In [1]: import numpy as np

In [2]: np.set_printoptions(precision=2, suppress=True, linewidth=100)

In [3]: feats = np.loadtxt("x.csv", delimiter=",")

In [4]: print(feats)
[[ 3. -5.  0.  0.]
 [-5.  0.  0.  0.]
 [ 0.  0.  3. -5.]
 [ 0.  0. -5.  0.]]

In [5]: w, V = np.linalg.eigvalsh(feats)
Traceback (most recent call last):
  Cell In[5], line 1
    w, V = np.linalg.eigvalsh(feats)
ValueError: too many values to unpack (expected 2)


In [6]: w, V = np.linalg.eigh(feats)

In [7]: print(np.linalg.eigvalsh(feats + 5 * np.eye(4)))
[ 1.28  1.28 11.72 11.72]

In [8]: print(w)
[-3.72 -3.72  6.72  6.72]

In [9]: print((w > 1e-8).sum(), (w < -1e-8).sum())
2 2

In [10]: other = np.array([[-2, 2], [0, 0]])

In [11]: cent = np.array([[3, -1, 0], [1, 2, 3], [3, 2, 0]])

In [12]: mat = np.kron(other, cent)

In [13]: print(mat)
[[-6  2  0  6 -2  0]
 [-2 -4 -6  2  4  6]
 [-6 -4  0  6  4  0]
 [ 0  0  0  0  0  0]
 [ 0  0  0  0  0  0]
 [ 0  0  0  0  0  0]]

In [14]: f = np.array([3, 2, -2, 0])

In [15]: other = feats + np.outer(f, np.eye(4)[3])

In [16]: print(other)
[[ 3. -5.  0.  3.]
 [-5.  0.  0.  2.]
 [ 0.  0.  3. -7.]
 [ 0.  0. -5.  0.]]

In [17]: print(np.linalg.matrix_rank(np.linalg.inv(other) - np.linalg.inv(feats), tol=1e-8))
1

In [18]: left, sigma, vt = np.linalg.svd(mat)

In [19]: V = vt[:(sigma > 1e-8).sum()]

In [20]: rng = np.random.default_rng(315)

In [21]: vec = mat[4] + 4 * mat[2] + rng.integers(2) * np.eye(6)[5]

In [22]: print(vec)
[-24. -16.   0.  24.  16.   1.]

In [23]: print(np.allclose(V.T @ V @ vec, vec))
False

In [24]: print(np.diag(V.T @ V))
[0.5 0.5 0.5 0.5 0.5 0.5]

In [25]: print(np.round(V.T @ V, 2) + 0)
[[ 0.5  0.   0.  -0.5  0.   0. ]
 [ 0.   0.5  0.   0.  -0.5  0. ]
 [ 0.   0.   0.5  0.   0.  -0.5]
 [-0.5  0.   0.   0.5  0.   0. ]
 [ 0.  -0.5  0.   0.   0.5  0. ]
 [ 0.   0.  -0.5  0.   0.   0.5]]

In [26]: print(np.linalg.cond(mat) > 100)
True

In [27]: other = np.array([[1, 2], [1, 1], [3, 1], [0, 2], [2, 3], [2, 1]])

In [28]: print(np.einsum("ij->j", mat))
[-14  -6  -6  14   6   6]

In [29]: print(np.linalg.matrix_rank(np.vstack([mat, other.T])))
5

In [30]: print(np.vstack([mat, other.T]).shape)
(8, 6)

In [31]: other @ mat
Traceback (most recent call last):
  Cell In[31], line 1
    other @ mat
ValueError: matmul: Input operand 1 has a mismatch in its core dimension 0, with gufunc signature (n?,k),(k,m?)->(n?,m?) (size 6 is different from 2)


In [32]: rank = np.linalg.matrix_rank(mat)

In [33]: print(rank)
3

In [34]: null = np.linalg.svd(mat)[2][rank:].T

In [35]: print(null.shape)
(6, 3)

In [36]: print(np.allclose(mat @ null, 0))
True

In [37]: print([int(np.linalg.matrix_rank(np.delete(mat, i, axis=0))) for i in range(6)])
[2, 2, 2, 3, 3, 3]

In [38]: print([int(np.linalg.matrix_rank(mat[:, :j + 1])) for j in range(6)])
[1, 2, 3, 3, 3, 3]

In [39]: A = 0.2 ** np.abs(np.subtract.outer(np.arange(4), np.arange(4)))

In [40]: print(A)
[[1.   0.2  0.04 0.01]
 [0.2  1.   0.2  0.04]
 [0.04 0.2  1.   0.2 ]
 [0.01 0.04 0.2  1.  ]]

In [41]: W1 = np.array([[-2, -2, 0, 1, -1, -2],
    ...:     [2, 0, 1, -2, 0, 0],
    ...:     [1, -2, 1, -1, 0, 2],
    ...:     [1, 2, 1, 0, 2, -2]])

In [42]: c = np.array([0, 3, -3, -2, -3, 2])

In [43]: act = np.maximum(A @ W1 + c, 0)

In [44]: print(act)
[[0.   0.94 0.   0.   0.   0.06]
 [1.84 2.28 0.   0.   0.   1.92]
 [1.52 1.32 0.   0.   0.   3.52]
 [1.26 4.58 0.   0.   0.   0.38]]

In [45]: cent = np.array([[-3, 1], [3, -3], [-3, 1], [2, -3], [-1, 3], [1, -2]])

In [46]: print((act @ cent).round(6).argmax(axis=1))
[0 0 0 0]

In [47]: print(round(float(np.linalg.eigvals(A).sum().real), 2))
4.0

In [48]: print(round(np.linalg.det(2 * A), 2), round(float(np.linalg.det(A)), 2))
14.16 0.88

In [49]: print(round(np.linalg.det(A[::-1]), 2))
0.88

In [50]: print(np.poly(A))
[ 1.   -4.    5.88 -3.76  0.88]

In [51]: X = np.load("mat.npy")

In [52]: print(X)
[[ 0.96  0.13 -0.04 -0.04 -0.13  0.22]
 [ 0.13  0.61  0.13  0.13  0.39 -0.65]
 [-0.04  0.13  0.96 -0.04 -0.13  0.22]
 [-0.04  0.13 -0.04  0.96 -0.13  0.22]
 [-0.13  0.39 -0.13 -0.13  0.61  0.65]
 [ 0.22 -0.65  0.22  0.22  0.65 -0.09]]

In [53]: vec = np.array([4, 2, 2, 4, 5, 3])

In [54]: print(round(float(np.linalg.det(X)), 2))
-1.0

In [55]: print(X.T @ (X @ vec))
[4. 2. 2. 4. 5. 3.]

In [56]: print(np.abs(np.linalg.eigvals(X)))
[1. 1. 1. 1. 1. 1.]

In [57]: print(6 - np.linalg.matrix_rank(X - np.eye(6), tol=1e-8))
5

In [58]: w, V = np.linalg.eigh(X)

In [59]: vec = np.array([0, -2, -1, 0, 2, 4])

In [60]: print(round(vec @ X @ vec, 2))
21.48

In [61]: print(np.round(V * np.abs(w) @ V.T, 2) + 0)
[[1. 0. 0. 0. 0. 0.]
 [0. 1. 0. 0. 0. 0.]
 [0. 0. 1. 0. 0. 0.]
 [0. 0. 0. 1. 0. 0.]
 [0. 0. 0. 0. 1. 0.]
 [0. 0. 0. 0. 0. 1.]]

In [62]: print(V * np.maximum(w, 0) @ V.T)
[[ 0.98  0.07 -0.02 -0.02 -0.07  0.11]
 [ 0.07  0.8   0.07  0.07  0.2  -0.33]
 [-0.02  0.07  0.98 -0.02 -0.07  0.11]
 [-0.02  0.07 -0.02  0.98 -0.07  0.11]
 [-0.07  0.2  -0.07 -0.07  0.8   0.33]
 [ 0.11 -0.33  0.11  0.11  0.33  0.46]]

In [63]: print(np.round(np.abs(X).sum(axis=1).max(), 2), round(np.abs(w).max(), 2))
2.04 1.0

In [64]: print(np.round(vec @ X @ vec / (vec @ vec), 2), round(float(w[0]), 2), round(float(w[-1]), 2))
0.86 -1.0 1.0

In [65]: print(np.round(np.linalg.eigvalsh(X).min(), 2))
-1.0

In [66]: print([round(float(np.linalg.det(X[:i, :i])), 2) + 0 for i in range(1, 7)])
[0.96, 0.57, 0.52, 0.48, 0.09, -1.0]

In [67]: print(np.all(np.linalg.eigvalsh(X) > 0))
False

In [68]: idx = rng.permutation(6)

In [69]: other = X[:, idx] * rng.choice([-1, 1], 6)

In [70]: print(other)
[[-0.22  0.96  0.04 -0.13  0.13 -0.04]
 [ 0.65  0.13 -0.13  0.39  0.61  0.13]
 [-0.22 -0.04  0.04 -0.13  0.13  0.96]
 [-0.22 -0.04 -0.96 -0.13  0.13 -0.04]
 [-0.65 -0.13  0.13  0.61  0.39 -0.13]
 [ 0.09  0.22 -0.22  0.65 -0.65  0.22]]

In [71]: left, _, vt = np.linalg.svd(X.T @ other)

In [72]: print(idx)
[5 0 3 4 1 2]

In [73]: data = np.load("data.npy")

In [74]: print(data)
[[ 1 -1  1 -1]
 [ 1  0  0  0]
 [ 1  1  1  1]
 [ 1  2  4  8]
 [ 1  3  9 27]
 [ 1  4 16 64]]

In [75]: vec = np.array([8, 0, 9, 5])

In [76]: target = data @ vec

In [77]: try:
    ...:     np.linalg.solve(data, target)
    ...: except np.linalg.LinAlgError as e:
    ...:     print(repr(e))
    ...: 
LinAlgError('Last 2 dimensions of the array must be square')

In [78]: print(np.round(np.linalg.lstsq(data, target)[0], 2) + 0)
[8. 0. 9. 5.]

In [79]: print(np.round(np.linalg.pinv(data) @ data, 2) + 0)
[[1. 0. 0. 0.]
 [0. 1. 0. 0.]
 [0. 0. 1. 0.]
 [0. 0. 0. 1.]]

In [80]: print(np.round(np.linalg.solve(data.T @ data, data.T @ target), 2) + 0)
[8. 0. 9. 5.]

In [81]: target = target + 0.02 * rng.normal(size=6)

In [82]: print(target)
[ 11.97   7.96  22.    83.97 223.99 471.99]

In [83]: c, *_ = np.linalg.lstsq(data, target)

In [84]: print(np.round(data.T @ (target - data @ c), 2) + 0)
[0. 0. 0. 0.]

In [85]: print([round(float(np.linalg.norm(np.linalg.solve(data.T @ data + lam * np.eye(4), data.T @ target))), 2) for lam in (0, 1, 10, 100)])
[13.02, 11.93, 9.06, 7.24]

In [86]: print(c.round(2) + 0)
[7.97 0.   9.   5.  ]

In [87]: print(c.round())
[8. 0. 9. 5.]

In [88]: w, V = np.linalg.eig(feats)

In [89]: print(feats @ V[:, 0] - w[0] * V[:, 0])
[0. 0. 0. 0.]

In [90]: print(w)
[ 6.72 -3.72  6.72 -3.72]

In [91]: print(round(np.prod(w), 2))
625.0

In [92]: other = np.c_[data[:, :2] @ np.array([[5, 2], [0, 4]]), np.array([-3, -3, -1, 1, -3, 1])]

In [93]: print(other)
[[ 5 -2 -3]
 [ 5  2 -3]
 [ 5  6 -1]
 [ 5 10  1]
 [ 5 14 -3]
 [ 5 18  1]]

In [94]: print(np.linalg.matrix_rank(other))
3

In [95]: proj = data @ np.linalg.solve(data.T @ data, data.T)

In [96]: print(round(float(np.trace(proj)), 2))
4.0

In [97]: print(np.allclose(proj @ proj, proj))
True

In [98]: print(proj)
[[ 0.96  0.13 -0.11 -0.03  0.09 -0.03]
 [ 0.13  0.58  0.41  0.02 -0.22  0.09]
 [-0.11  0.41  0.46  0.25  0.02 -0.03]
 [-0.03  0.02  0.25  0.46  0.41 -0.11]
 [ 0.09 -0.22  0.02  0.41  0.58  0.13]
 [-0.03  0.09 -0.03 -0.11  0.13  0.96]]

In [99]: m1 = np.loadtxt("w.csv", delimiter=",")

In [100]: print(m1)
[[-2.67 -0.07 -1.68  0.16]
 [ 3.28 -0.01  2.31  0.05]
 [-1.67  0.27 -1.14  0.14]
 [-3.38  0.09 -2.25  0.11]
 [ 3.47  0.08  2.14  0.06]
 [ 5.09  0.05  3.35  0.16]
 [-3.3   0.03 -2.17 -0.07]
 [-0.05  0.03 -0.08  0.11]
 [-4.58 -0.09 -2.96  0.  ]
 [ 1.2  -0.12  0.95  0.11]
 [ 4.42  0.06  2.69 -0.03]
 [ 2.3  -0.09  1.49 -0.04]
 [ 1.78 -0.04  1.24 -0.03]
 [ 3.93 -0.09  2.54 -0.05]
 [-3.05 -0.18 -1.88 -0.16]
 [ 4.75 -0.06  3.12  0.04]
 [-1.07 -0.01 -0.84 -0.02]
 [ 2.29 -0.26  1.51  0.15]]

In [101]: other = np.c_[m1[:, :3] @ np.array([[0, 0, 3], [0, -2, -3], [-2, 3, -2]]), np.array([-2, -3, -1, -2, 1, -1, -1, -2, 2, 2, 3, 0, 2, -3, 1, -2, 3, 1])]

In [102]: print(other)
[[ 3.36 -4.9  -4.44 -2.  ]
 [-4.62  6.95  5.25 -3.  ]
 [ 2.28 -3.96 -3.54 -1.  ]
 [ 4.5  -6.93 -5.91 -2.  ]
 [-4.28  6.26  5.89  1.  ]
 [-6.7   9.95  8.42 -1.  ]
 [ 4.34 -6.57 -5.65 -1.  ]
 [ 0.16 -0.3  -0.08 -2.  ]
 [ 5.92 -8.7  -7.55  2.  ]
 [-1.9   3.09  2.06  2.  ]
 [-5.38  7.95  7.7   3.  ]
 [-2.98  4.65  4.19  0.  ]
 [-2.48  3.8   2.98  2.  ]
 [-5.08  7.8   6.98 -3.  ]
 [ 3.76 -5.28 -4.85  1.  ]
 [-6.24  9.48  8.19 -2.  ]
 [ 1.68 -2.5  -1.5   3.  ]
 [-3.02  5.05  4.63  1.  ]]

In [103]: print(np.linalg.norm(np.linalg.qr(m1)[0].T @ other, axis=0) ** 2 / ((other ** 2).sum(axis=0) + 1e-12))
[1.   1.   1.   0.23]

In [104]: print(np.linalg.matrix_rank(np.c_[m1, other]))
5

In [105]: vec = np.array([1, 2, -3, -3])

In [106]: target = m1 @ vec

In [107]: print(np.linalg.solve(m1.T @ m1, m1.T @ target))
[ 1.  2. -3. -3.]

In [108]: target = target + 0.05 * rng.normal(size=18)

In [109]: print(target)
[ 1.83 -3.89  1.75  3.17 -2.93 -5.3   3.48 -0.13  4.03 -2.15 -3.37 -2.3  -1.86 -3.75  2.72 -4.89
  1.49 -3.18]

In [110]: c, *_ = np.linalg.lstsq(m1, target)

In [111]: print(np.round(np.linalg.norm(target - m1 @ c), 2))
0.24

In [112]: print(c)
[ 1.04  1.84 -3.06 -3.  ]

In [113]: print(c.round())
[ 1.  2. -3. -3.]

In [114]: print([round(float(np.linalg.norm(np.linalg.solve(m1.T @ m1 + lam * np.eye(4), m1.T @ target))), 2) for lam in (0, 1, 10, 100)])
[4.78, 1.11, 0.79, 0.59]

In [115]: cen = m1 - m1.mean(axis=0)

In [116]: left, sigma, vt = np.linalg.svd(cen, full_matrices=False)

In [117]: print((np.sign(left[:, 0]) == np.sign(left[0, 0])).astype(int))
[1 0 1 1 0 0 1 1 1 0 0 0 0 0 1 0 1 0]

In [118]: print(np.linalg.matrix_rank(cen))
4

In [119]: print(np.round(cen.mean(axis=0), 2) + 0)
[0. 0. 0. 0.]

In [120]: print(np.round(sigma ** 2 / (sigma ** 2).sum(), 2) + 0)
[1. 0. 0. 0.]

In [121]: print(np.searchsorted(np.cumsum(sigma ** 2) / (sigma ** 2).sum(), 0.9) + 1)
1

In [122]: F = np.loadtxt("dump.csv", delimiter=",")

In [123]: print(F)
[[ 0.32 -1.18 -0.8  -0.69 -6.02]
 [ 0.01 -1.51 -0.59  2.2   9.34]
 [-0.04  3.54 -0.25 -1.    4.29]
 [-0.11  2.75 -0.28  0.83  8.99]
 [ 0.21  3.03 -0.09 -0.41 -6.8 ]
 [ 0.02 -4.5  -0.56 -0.8   1.64]
 [-0.26  2.13 -0.17  0.05  4.47]
 [ 0.09  3.42  0.8  -0.54  1.73]
 [ 0.01 -1.68 -0.01  1.41  1.59]
 [ 0.81  5.27  0.12  0.03  1.73]
 [ 0.42  0.16  1.28  0.22 -7.93]
 [-0.27  0.91 -0.48  1.5   6.25]]

In [124]: dist = np.linalg.norm(F[:, None] - F[None], axis=-1)

In [125]: print(dist.mean(axis=1).argmax())
10

In [126]: print(np.flatnonzero(dist[11] < dist.mean() / 2))
[ 3  6 11]

In [127]: print(np.linalg.norm(F, axis=1))
[6.23 9.73 5.66 9.44 7.46 4.89 4.96 3.95 2.71 5.61 8.05 6.51]
